% ipython --no-banner

In [1]: import numpy as np

In [2]: import numpy.linalg as la

In [3]: np.set_printoptions(precision=3, suppress=True, linewidth=100, floatmode="fixed")

In [4]: def tidy(a):
   ...:     return np.round(a, 3) + 0
   ...: 

In [5]: A = np.array([[0.1, -0.64, -0.57, -1.12],
   ...:     [2.39, -0.2, -1.08, -2.57],
   ...:     [1.22, 0.08, -0.4, -1.02],
   ...:     [-0.99, 0.76, 1.01, 2.15]])

In [6]: print(np.unique(A.round(6), axis=0).shape)
(4, 4)

In [7]: print(tidy(A @ la.pinv(A) @ A))
[[ 0.100 -0.640 -0.570 -1.120]
 [ 2.390 -0.200 -1.080 -2.570]
 [ 1.220  0.080 -0.400 -1.020]
 [-0.990  0.760  1.010  2.150]]

In [8]: print(la.lstsq(A[:-1].T, A[-1])[2])
2

In [9]: blk = np.stack([A, -1 * A, A[::-1]])

In [10]: print(la.matrix_rank(blk))
[2 2 2]

In [11]: print((blk @ A.T).shape)
(3, 4, 4)

In [12]: print(blk.sum(axis=0))
[[-0.990  0.760  1.010  2.150]
 [ 1.220  0.080 -0.400 -1.020]
 [ 2.390 -0.200 -1.080 -2.570]
 [ 0.100 -0.640 -0.570 -1.120]]

In [13]: print(blk.shape)
(3, 4, 4)

In [14]: cov = A.T @ A

In [15]: print(tidy(cov))
[[ 8.191 -1.197 -4.126 -9.627]
 [-1.197  1.034  1.316  2.783]
 [-4.126  1.316  2.671  5.994]
 [-9.627  2.783  5.994 13.522]]

In [16]: print(la.matrix_rank(cov))
2

In [17]: print(np.allclose(cov, cov.T))
True

In [18]: print(tidy(la.eigvalsh(cov)[::-1]))
[23.849  1.569  0.000  0.000]

In [19]: print(tidy(np.trace(cov)), tidy((A ** 2).sum()))
25.418 25.418

In [20]: Uu, sv, Vh = la.svd(A)

In [21]: print(tidy(sv))
[4.884 1.253 0.000 0.000]

In [22]: print(np.argmax(sv[:-1] / (sv[1:] + 1e-6)) + 1)
2

In [23]: other = Uu[:, :2] @ np.diag(sv[:2]) @ Vh[:2]

In [24]: print(tidy(other))
[[ 0.100 -0.640 -0.570 -1.120]
 [ 2.390 -0.200 -1.080 -2.570]
 [ 1.220  0.080 -0.400 -1.020]
 [-0.990  0.760  1.010  2.150]]

In [25]: print(la.matrix_rank(other))
2

In [26]: print(la.matrix_rank(A, rtol=0.05))
2

In [27]: print(tidy(la.norm(A - other, 2)), tidy(sv[2]))
0.0 0.0

In [28]: data = np.load("m.npy")

In [29]: print(data)
[[ 2  1  2 -1]
 [ 4  2  4  2]
 [ 3  3  2 -3]
 [-1  1  1 -3]]

In [30]: print(tidy(np.abs(la.eigvals(data)).max()))
7.198

In [31]: print(np.trace(data))
3

In [32]: print(np.allclose(data, data.T))
False

In [33]: other = data / np.sqrt((data ** 2).mean(axis=1, keepdims=True))

In [34]: print(la.matrix_rank(data - data.mean(axis=1, keepdims=True)))
3

In [35]: print(data - data.mean(axis=1, keepdims=True))
[[ 1.000  0.000  1.000 -2.000]
 [ 1.000 -1.000  1.000 -1.000]
 [ 1.750  1.750  0.750 -4.250]
 [-0.500  1.500  1.500 -2.500]]

In [36]: print(la.matrix_rank(other) == la.matrix_rank(data))
True

In [37]: other = data / la.norm(data, axis=1, keepdims=True)

In [38]: cov = other @ other.T

In [39]: print((cov - 2 * np.eye(4)).round(6).argmax(axis=1))
[2 0 0 2]

In [40]: rng = np.random.default_rng(56)

In [41]: lab = rng.permutation(4)

In [42]: print(lab)
[0 3 1 2]

In [43]: other = data[lab][:, lab]

In [44]: print(other)
[[ 2 -1  1  2]
 [-1 -3  1  1]
 [ 4  2  2  4]
 [ 3 -3  3  2]]

In [45]: print(tidy(la.det(other)), tidy(la.det(data[lab])))
36.0 36.0

In [46]: print(np.trace(other))
3

In [47]: rank = la.matrix_rank(A)

In [48]: print(rank)
2

In [49]: N = la.svd(A)[2][rank:].T

In [50]: print([int(la.matrix_rank(np.delete(A, i, axis=0))) for i in range(4)])
[2, 2, 2, 2]

In [51]: print(np.allclose(A @ N, 0))
True

In [52]: print(la.matrix_rank(A.T @ A), la.matrix_rank(A @ A.T))
2 2

In [53]: print(tidy(N @ N.T))
[[ 0.199 -0.343  0.021  0.203]
 [-0.343  0.618 -0.186 -0.289]
 [ 0.021 -0.186  0.837 -0.318]
 [ 0.203 -0.289 -0.318  0.345]]

In [54]: m1 = np.load("out12.npy")

In [55]: print(m1)
[[-0.217  1.454  2.615]
 [-0.650 -2.339 -1.763]
 [-1.017 -0.386 -2.796]
 [-0.579  2.571 -1.433]
 [-1.979 -1.409  1.760]
 [-0.430  1.172  2.728]
 [-2.078  2.160  0.135]
 [ 1.977  1.855 -1.285]
 [ 1.057 -1.917  2.051]
 [ 1.918  0.120 -2.304]
 [ 2.597 -0.425 -1.441]
 [ 1.468  2.061 -1.611]
 [ 1.236  2.597  0.855]
 [-2.047 -1.410  1.680]]

In [56]: Ac = (m1 - m1.mean(axis=0)) / m1.std(axis=0)

In [57]: print(np.argwhere(np.abs(Ac) > 2))
[]

In [58]: print(tidy(Ac.std(axis=0)))
[1.000 1.000 1.000]

In [59]: b = la.lstsq(np.delete(Ac, 1, axis=1), Ac[:, 1])[0]

In [60]: print(tidy(1 - np.var(Ac[:, 1] - np.delete(Ac, 1, axis=1) @ b)))
0.039

In [61]: print(tidy(b))
[0.200 0.006]

In [62]: other = np.array([[0, 2], [0, -1]])

In [63]: cent = np.kron(other, A)

In [64]: print(la.matrix_rank(cent))
2

In [65]: vec = np.array([-2, -1, 0])

In [66]: y = m1 @ vec

In [67]: print(tidy(la.solve(m1.T @ m1, m1.T @ y)))
[-2.000 -1.000  0.000]

In [68]: y = y + 0.02 * rng.normal(size=14)

In [69]: print(tidy(y))
[-0.984  3.657  2.427 -1.383  5.382 -0.270  1.969 -5.806 -0.186 -3.969 -4.769 -5.018 -5.096  5.528]

In [70]: b, *_ = la.lstsq(m1, y)

In [71]: print(tidy(m1.T @ (y - m1 @ b)))
[0.000 0.000 0.000]

In [72]: cov = np.cov(m1, rowvar=False)

In [73]: print(tidy(np.polyfit(m1[:, 1], m1[:, 2], 1)))
[-0.069 -0.028]

In [74]: print(tidy(np.median(m1, axis=0)))
[-0.324  0.646 -0.575]

In [75]: K = np.load("mat.npy")

In [76]: print(K)
[[ 0  0  0  0]
 [ 0  2  0  0]
 [-3  0  0  0]]

In [77]: t = np.radians(180)

In [78]: r_ = np.eye(4)

In [79]: r_[3, 3] = r_[0, 0] = np.cos(t)

In [80]: r_[3, 0], r_[0, 3] = -np.sin(t), np.sin(t)

In [81]: print(tidy(r_))
[[-1.000  0.000  0.000  0.000]
 [ 0.000  1.000  0.000  0.000]
 [ 0.000  0.000  1.000  0.000]
 [ 0.000  0.000  0.000 -1.000]]

In [82]: other = K @ r_.T

In [83]: print(np.allclose(K @ K.T, other @ other.T))
True

In [84]: print(tidy(other))
[[0.000 0.000 0.000 0.000]
 [0.000 2.000 0.000 0.000]
 [3.000 0.000 0.000 0.000]]

In [85]: print(tidy(np.abs(other - K).max(axis=0)))
[6.000 0.000 0.000 0.000]

In [86]: print(np.unravel_index(np.abs(K).argmax(), K.shape))
(np.int64(2), np.int64(0))

In [87]: K[3]
---------------------------------------------------------------------------
IndexError                                Traceback (most recent call last)
Cell In[87], line 1
----> 1 K[3]

IndexError: index 3 is out of bounds for axis 0 with size 3

In [88]: print(K.sum(axis=0))
[-3  2  0  0]

In [89]: print(K.shape)
(3, 4)

In [90]: print(np.count_nonzero(K))
2

In [91]: print(la.matrix_rank(K))
2

In [92]: la.rank(K)
---------------------------------------------------------------------------
AttributeError                            Traceback (most recent call last)
Cell In[92], line 1
----> 1 la.rank(K)

AttributeError: module 'numpy.linalg' has no attribute 'rank'

In [93]: print(la.cond(K) > 100)
True

In [94]: print(la.matrix_rank(K, rtol=0.1))
2

In [95]: feats = rng.normal(size=(16, 3))

In [96]: feats = 20 * feats / la.norm(feats, axis=1, keepdims=True)

In [97]: print(tidy(feats))
[[-16.607 -10.770  -2.870]
 [-13.063  12.597   8.406]
 [  2.725  15.771  11.994]
 [ 18.982   6.274   0.580]
 [ 12.852  14.344   5.393]
 [  3.266  10.024  16.996]
 [ 15.149 -12.335  -4.284]
 [ 19.688   3.480  -0.518]
 [ 16.634  -1.481  11.005]
 [-10.676  15.997  -5.488]
 [ -2.467  17.086  10.099]
 [ 12.575 -10.174 -11.763]
 [ -9.854  -4.435 -16.829]
 [  6.927   2.716 -18.565]
 [  0.922 -19.326  -5.064]
 [  7.099  17.623   6.247]]

In [98]: r0 = np.array([2, 1])

In [99]: print(tidy(np.polyval(r0, feats[15])))
[15.198 36.246 13.495]

In [100]: print(tidy(np.cross(feats[15, :3], feats[3, :3])))
[ -28.971  114.467 -289.976]

In [101]: cent = feats[[6, 9]].astype(float)

In [102]: for _ in range(4):
     ...:     lab = la.norm(feats[:, None] - cent, axis=-1).argmin(axis=1)
     ...:     cent = np.array([feats[lab == j].mean(axis=0) for j in range(2)])
     ...: 

In [103]: print(lab)
[1 1 1 0 1 1 0 0 0 1 1 0 1 0 0 1]

In [104]: print(tidy(cent[1] - cent[0]))
[-15.952  14.211   7.859]

In [105]: print(np.bincount(lab))
[7 9]

In [106]: lab = feats[:, 2] > np.median(feats[:, 2])

In [107]: r0 = feats[lab].mean(axis=0) - feats[~lab].mean(axis=0)

In [108]: print(lab.astype(int))
[0 1 1 1 1 1 0 0 1 0 1 0 0 0 0 1]

In [109]: print(np.argsort(-np.abs(r0).round(6), kind="stable"))
[2 1 0]

In [110]: print((((feats - feats.mean(axis=0)) @ r0 > 0) == lab).mean())
0.875

In [111]: print(((feats - feats.mean(axis=0)) @ r0 > 0).astype(int))
[0 1 1 1 1 1 0 1 1 1 1 0 0 0 0 1]

In [112]: cov = np.cov(feats, rowvar=False)

In [113]: print(tidy(la.eigvalsh(cov)[::-1]))
[198.891 142.429  54.357]

In [114]: print(tidy(np.median(feats, axis=0)))
[5.096 4.877 0.031]

In [115]: print(tidy(cov))
[[140.074 -10.048  10.374]
 [-10.048 146.137  68.635]
 [ 10.374  68.635 109.466]]

In [116]: vals, vecs = la.eig(cov)

In [117]: print(tidy(np.sort(la.eigvals(la.inv(cov)))))
[0.005 0.007 0.018]

In [118]: print(tidy(vals))
[ 54.357 142.429 198.891]

In [119]: J = np.load("arr.npy")

In [120]: print(J)
[[0.000 1.000]
 [1.000 0.000]]

In [121]: vec = np.array([1, -3])

In [122]: print(2 - la.matrix_rank(J - np.eye(2), tol=1e-8))
1

In [123]: print(tidy(la.inv(J)))
[[0.000 1.000]
 [1.000 0.000]]

In [124]: print(tidy(la.norm(vec)), tidy(la.norm(J @ vec)))
3.162 3.162

In [125]: print(tidy(la.det(J)))
-1.0

In [126]: W0 = np.array([[1, -1, -1], [-1, 1, -1], [-1, -1, 1]])

In [127]: other = np.array([[3, 3, 3], [2, 0, 3]])

In [128]: cent = np.kron(other, W0)

In [129]: print(cent)
[[ 3 -3 -3  3 -3 -3  3 -3 -3]
 [-3  3 -3 -3  3 -3 -3  3 -3]
 [-3 -3  3 -3 -3  3 -3 -3  3]
 [ 2 -2 -2  0  0  0  3 -3 -3]
 [-2  2 -2  0  0  0 -3  3 -3]
 [-2 -2  2  0  0  0 -3 -3  3]]

In [130]: print(tidy(la.norm(cent, 2)), tidy(la.norm(other, 2) * la.norm(W0, 2)))
12.092 12.092

In [131]: r0, v = cent[4], cent[1]

In [132]: print(r0 @ v)
45

In [133]: pr = (r0 @ v) / (r0 @ r0) * r0

In [134]: print(tidy(la.norm(r0 + v) ** 2 + la.norm(r0 - v) ** 2))
240.0

In [135]: print(np.outer(r0, v))
[[ 6 -6  6  6 -6  6  6 -6  6]
 [-6  6 -6 -6  6 -6 -6  6 -6]
 [ 6 -6  6  6 -6  6  6 -6  6]
 [ 0  0  0  0  0  0  0  0  0]
 [ 0  0  0  0  0  0  0  0  0]
 [ 0  0  0  0  0  0  0  0  0]
 [ 9 -9  9  9 -9  9  9 -9  9]
 [-9  9 -9 -9  9 -9 -9  9 -9]
 [ 9 -9  9  9 -9  9  9 -9  9]]

In [136]: print(tidy(pr))
[-2.308  2.308 -2.308  0.000  0.000  0.000 -3.462  3.462 -3.462]

In [137]: print(tidy(v - pr))
[-0.692  0.692 -0.692 -3.000  3.000 -3.000  0.462 -0.462  0.462]

In [138]: other = np.array([[-5, 2], [2, -5], [-3, -4]])

In [139]: cent = np.array([[0, -3, 0, 0], [-1, 2, -2, -1]])

In [140]: arr = other @ cent + 0.05 * rng.normal(size=(3, 4))

In [141]: print(tidy(arr))
[[ -2.041  18.975  -3.912  -2.097]
 [  5.060 -16.105   9.950   5.038]
 [  3.985   0.957   8.040   4.047]]

In [142]: print(la.matrix_rank(arr))
3

In [143]: print(np.count_nonzero(arr))
12

In [144]: print(np.unravel_index(np.abs(arr).argmax(), arr.shape))
(np.int64(0), np.int64(1))

In [145]: arr[3]
---------------------------------------------------------------------------
IndexError                                Traceback (most recent call last)
Cell In[145], line 1
----> 1 arr[3]

IndexError: index 3 is out of bounds for axis 0 with size 3

In [146]: print(tidy(arr.sum(axis=0)))
[ 7.004  3.827 14.078  6.987]

In [147]: print(tidy(la.svd(arr, compute_uv=False)))
[27.858 10.726  0.058]

In [148]: print(tidy(np.abs(arr).max()))
18.975

In [149]: arr[:, 4]
---------------------------------------------------------------------------
IndexError                                Traceback (most recent call last)
Cell In[149], line 1
----> 1 arr[:, 4]

IndexError: index 4 is out of bounds for axis 1 with size 4

In [150]: print(tidy(np.diff(arr, axis=0)))
[[  7.102 -35.080  13.863   7.135]
 [ -1.076  17.061  -1.910  -0.991]]

In [151]: la.rank(arr)
---------------------------------------------------------------------------
AttributeError                            Traceback (most recent call last)
Cell In[151], line 1
----> 1 la.rank(arr)

AttributeError: module 'numpy.linalg' has no attribute 'rank'

In [152]: print(tidy(la.norm(arr)))
29.852

In [153]: print(tidy(arr.sum(axis=1)))
[10.924  3.944 17.029]

In [154]: print(arr.shape)
(3, 4)

In [155]: print(np.argsort(-la.norm(arr, axis=0).round(6), kind="stable")[:3])
[1 2 3]

In [156]: print(tidy(la.norm(arr, 2) / la.norm(arr)))
0.933

In [157]: print(la.matrix_rank(arr, rtol=0.1))
2

In [158]: other = np.array([[-2, -2, 1], [0, 3, -3], [2, 0, -1], [-2, 2, -3]])

In [159]: print(la.matrix_rank(np.vstack([arr, other.T])))
4

In [160]: print(tidy(np.einsum("ij->j", arr)))
[ 7.004  3.827 14.078  6.987]

In [161]: Uu, sv, Vh = la.svd(arr)

In [162]: print(np.argmax(sv[:-1] / (sv[1:] + 1e-6)) + 1)
2

In [163]: other = Uu[:, :2] @ np.diag(sv[:2]) @ Vh[:2]

In [164]: print(tidy(other))
[[ -2.058  18.975  -3.918  -2.069]
 [  5.042 -16.105   9.944   5.069]
 [  4.000   0.957   8.045   4.022]]

In [165]: print(tidy(np.abs(arr - other).max()))
0.031
